% python3 -q
>>> import numpy as np
>>> from numpy import linalg as LA
>>> np.set_printoptions(precision=2, suppress=True, linewidth=160)
>>> M = np.array([[0, 2, 4], [0, 0, 0], [0, 0, 0]])
>>> def softmax(z):
...     e = np.exp(z - z.max(axis=-1, keepdims=True))
...     return e / e.sum(axis=-1, keepdims=True)
... 
>>> print(softmax(M[2] + -2))
[0.33 0.33 0.33]
>>> att = M @ M.T / np.sqrt(3)
>>> print(np.round(softmax(att), 2) + 0)
[[1.   0.   0.  ]
 [0.33 0.33 0.33]
 [0.33 0.33 0.33]]
>>> print(softmax(att)[2] @ M)
[0.   0.67 1.33]
>>> print(softmax(att + np.triu(np.full(att.shape, -np.inf), 1)))
[[1.   0.   0.  ]
 [0.5  0.5  0.  ]
 [0.33 0.33 0.33]]
>>> X = np.cumsum(np.array([[0, 0, -2, -1],
...     [1, 1, 1, 2],
...     [-2, -2, 2, -2],
...     [-1, 2, 0, -2],
...     [-1, 2, 1, 0],
...     [2, 2, 2, -2],
...     [-1, -1, 1, -1],
...     [-1, -1, -2, 1],
...     [-1, -2, -2, 1],
...     [-2, -1, -2, -1],
...     [0, 0, 2, -1],
...     [-1, 0, -1, -2],
...     [-1, 0, 2, 1],
...     [-1, 2, 2, 2],
...     [-2, 1, 0, 2],
...     [-2, 2, 0, 0],
...     [1, 1, -2, -2],
...     [1, 0, 1, -2],
...     [-1, 2, 1, 0],
...     [0, -2, -1, -1],
...     [2, 1, 1, -1],
...     [-1, -1, 1, 0],
...     [-1, 2, 1, 2],
...     [-1, -2, 1, 2],
...     [-2, -2, -2, 2],
...     [2, -2, -2, 0],
...     [1, 0, 0, 0],
...     [-1, 0, 2, -1],
...     [2, 2, 1, 2],
...     [-2, 2, 2, -2]]), axis=0)
>>> print(X)
[[  0   0  -2  -1]
 [  1   1  -1   1]
 [ -1  -1   1  -1]
 [ -2   1   1  -3]
 [ -3   3   2  -3]
 [ -1   5   4  -5]
 [ -2   4   5  -6]
 [ -3   3   3  -5]
 [ -4   1   1  -4]
 [ -6   0  -1  -5]
 [ -6   0   1  -6]
 [ -7   0   0  -8]
 [ -8   0   2  -7]
 [ -9   2   4  -5]
 [-11   3   4  -3]
 [-13   5   4  -3]
 [-12   6   2  -5]
 [-11   6   3  -7]
 [-12   8   4  -7]
 [-12   6   3  -8]
 [-10   7   4  -9]
 [-11   6   5  -9]
 [-12   8   6  -7]
 [-13   6   7  -5]
 [-15   4   5  -3]
 [-13   2   3  -3]
 [-12   2   3  -3]
 [-13   2   5  -4]
 [-11   4   6  -2]
 [-13   6   8  -4]]
>>> W2 = X[[15, 16]].astype(float)
>>> for _ in range(3):
...     z = LA.norm(X[:, None] - W2, axis=-1).argmin(axis=1)
...     W2 = np.array([X[z == j].mean(axis=0) for j in range(2)])
... 
>>> print(z)
[1 1 1 1 1 1 1 1 1 1 1 1 1 0 0 0 0 0 0 0 0 0 0 0 0 0 0 0 0 0]
>>> print(np.bincount(z))
[17 13]
